$ python3 -q
>>> import numpy as np
>>> from numpy import linalg as LA
>>> np.set_printoptions(suppress=True, linewidth=100)
>>> feats = np.load("sample8.npy")
>>> feats
array([[ 5,  6,  7,  8,  9],
       [10, 11, 12, 13, 14],
       [15, 16, 17, 18, 19],
       [20, 21, 22, 23, 24],
       [25, 26, 27, 28, 29],
       [30, 31, 32, 33, 34]])
>>> Uu, sv, Vt = LA.svd(feats)
>>> sv.round(2) + 0
array([116.81,   3.1 ,   0.  ,   0.  ,   0.  ])
>>> np.argmax(sv[:-1] / (sv[1:] + 1e-6)) + 1
np.int64(2)
>>> B = Uu[:, :2] @ np.diag(sv[:2]) @ Vt[:2]
>>> round(LA.norm(feats - B, 2), 2), np.round(sv[2], 2)
(np.float64(0.0), np.float64(0.0))
>>> B.round(2)
array([[ 5.,  6.,  7.,  8.,  9.],
       [10., 11., 12., 13., 14.],
       [15., 16., 17., 18., 19.],
       [20., 21., 22., 23., 24.],
       [25., 26., 27., 28., 29.],
       [30., 31., 32., 33., 34.]])
>>> round(float(LA.norm(feats - B) / LA.norm(feats)), 2)
0.0
>>> LA.matrix_rank(B)
np.int64(2)
>>> np.abs(np.diag(LA.qr(feats)[1])) > 1e-9
array([ True,  True, False, False, False])
>>> round(float(np.trace(LA.pinv(feats) @ feats)), 2)
2.0
>>> def softmax(z):
...     e = np.exp(z - z.max(axis=-1, keepdims=True))
...     return e / e.sum(axis=-1, keepdims=True)
... 
>>> np.round(softmax(feats[1]), 2)
array([0.01, 0.03, 0.09, 0.23, 0.64])
>>> np.round(softmax(feats[1] + 4), 2)
array([0.01, 0.03, 0.09, 0.23, 0.64])
>>> scores = feats @ feats.T / np.sqrt(5)
>>> softmax(scores)[1] @ feats
array([30., 31., 32., 33., 34.])
>>> np.round(softmax(scores + np.triu(np.full(scores.shape, -np.inf), 1)), 2) + 0
array([[1., 0., 0., 0., 0., 0.],
       [0., 1., 0., 0., 0., 0.],
       [0., 0., 1., 0., 0., 0.],
       [0., 0., 0., 1., 0., 0.],
       [0., 0., 0., 0., 1., 0.],
       [0., 0., 0., 0., 0., 1.]])
>>> np.round(softmax(scores), 2) + 0
array([[0., 0., 0., 0., 0., 1.],
       [0., 0., 0., 0., 0., 1.],
       [0., 0., 0., 0., 0., 1.],
       [0., 0., 0., 0., 0., 1.],
       [0., 0., 0., 0., 0., 1.],
       [0., 0., 0., 0., 0., 1.]])
>>> feats @ feats
Traceback (most recent call last):
  File "<python-input-22>", line 1, in <module>
    feats @ feats
    ~~~~~~^~~~~~~
ValueError: matmul: Input operand 1 has a mismatch in its core dimension 0, with gufunc signature (n?,k),(k,m?)->(n?,m?) (size 6 is different from 5)
>>> G = feats.T @ feats
>>> np.allclose(G, G.T)
True
>>> np.round(LA.svd(feats, compute_uv=False) ** 2, 2) + 0
array([13645.38,     9.62,     0.  ,     0.  ,     0.  ])
>>> G
array([[2275, 2380, 2485, 2590, 2695],
       [2380, 2491, 2602, 2713, 2824],
       [2485, 2602, 2719, 2836, 2953],
       [2590, 2713, 2836, 2959, 3082],
       [2695, 2824, 2953, 3082, 3211]])
>>> np.diag(G)
array([2275, 2491, 2719, 2959, 3211])
>>> np.round(LA.eigvalsh(G)[::-1], 2) + 0
array([13645.38,     9.62,     0.  ,     0.  ,     0.  ])
>>> LA.matrix_rank(G)
np.int64(2)
>>> Uu, sv, Vt = LA.svd(feats)
>>> V = Vt[:(sv > 1e-8).sum()]
>>> rng = np.random.default_rng(20320)
>>> vec = feats[4] + -1 * feats[2] + rng.integers(2) * np.eye(5)[2]
>>> vec
array([10., 10., 10., 10., 10.])
>>> round(float(LA.norm(vec - V.T @ V @ vec)), 2)
0.0
>>> np.round(np.diag(V.T @ V), 2)
array([0.6, 0.3, 0.2, 0.3, 0.6])
>>> np.allclose(V.T @ V @ vec, vec)
True
>>> LA.matrix_rank(np.vstack([feats, vec]))
np.int64(2)
>>> A = np.loadtxt("w.csv", delimiter=",")
>>> A
array([[-21.,  -6.,   0., -14.,  -4.,   0.],
       [-18., -15., -24., -12., -10., -16.],
       [  6.,   9., -27.,   4.,   6., -18.],
       [-21.,  -6.,   0., -14.,  -4.,   0.],
       [-18., -15., -24., -12., -10., -16.],
       [  6.,   9., -27.,   4.,   6., -18.]])
>>> Uu, sv, Vt = LA.svd(A)
>>> V = Vt[:(sv > 1e-8).sum()]
>>> vec = A[3] + 3 * A[1] + rng.integers(2) * np.eye(6)[4]
>>> vec
array([-75., -51., -72., -50., -33., -48.])
>>> np.round(np.diag(V.T @ V), 2)
array([0.69, 0.69, 0.69, 0.31, 0.31, 0.31])
>>> np.round(LA.norm(vec - V.T @ V @ vec), 2)
np.float64(0.83)
>>> LA.matrix_rank(np.vstack([A, vec]))
np.int64(4)
>>> LA.matrix_rank(A, rtol=0.1)
np.int64(3)
>>> np.unique(A.round(6), axis=0).shape
(3, 6)
>>> round(float(np.trace(LA.pinv(A) @ A)), 2)
3.0
>>> np.allclose(A[:-1].T @ LA.lstsq(A[:-1].T, A[-1])[0], A[-1])
True
>>> LA.lstsq(A[:-1].T, A[-1])[2]
np.int32(3)
>>> try:
...     LA.inv(A)
... except LA.LinAlgError as e:
...     print(e)
... 
Singular matrix
>>> np.round(softmax(A).sum(axis=1), 2)
array([1., 1., 1., 1., 1., 1.])
>>> np.round(softmax(A[3]), 2) + 0
array([0.  , 0.  , 0.49, 0.  , 0.01, 0.49])
>>> scores = A @ A.T / np.sqrt(6)
>>> np.round(softmax(scores), 2) + 0
array([[0.5, 0. , 0. , 0.5, 0. , 0. ],
       [0. , 0.5, 0. , 0. , 0.5, 0. ],
       [0. , 0. , 0.5, 0. , 0. , 0.5],
       [0.5, 0. , 0. , 0.5, 0. , 0. ],
       [0. , 0.5, 0. , 0. , 0.5, 0. ],
       [0. , 0. , 0.5, 0. , 0. , 0.5]])
>>> np.round(softmax(scores)[3] @ A, 2)
array([-20.99,  -6.04,  -0.12, -13.99,  -4.03,  -0.08])
>>> softmax(scores).round(6).argmax(axis=1)
array([0, 1, 2, 0, 1, 2])
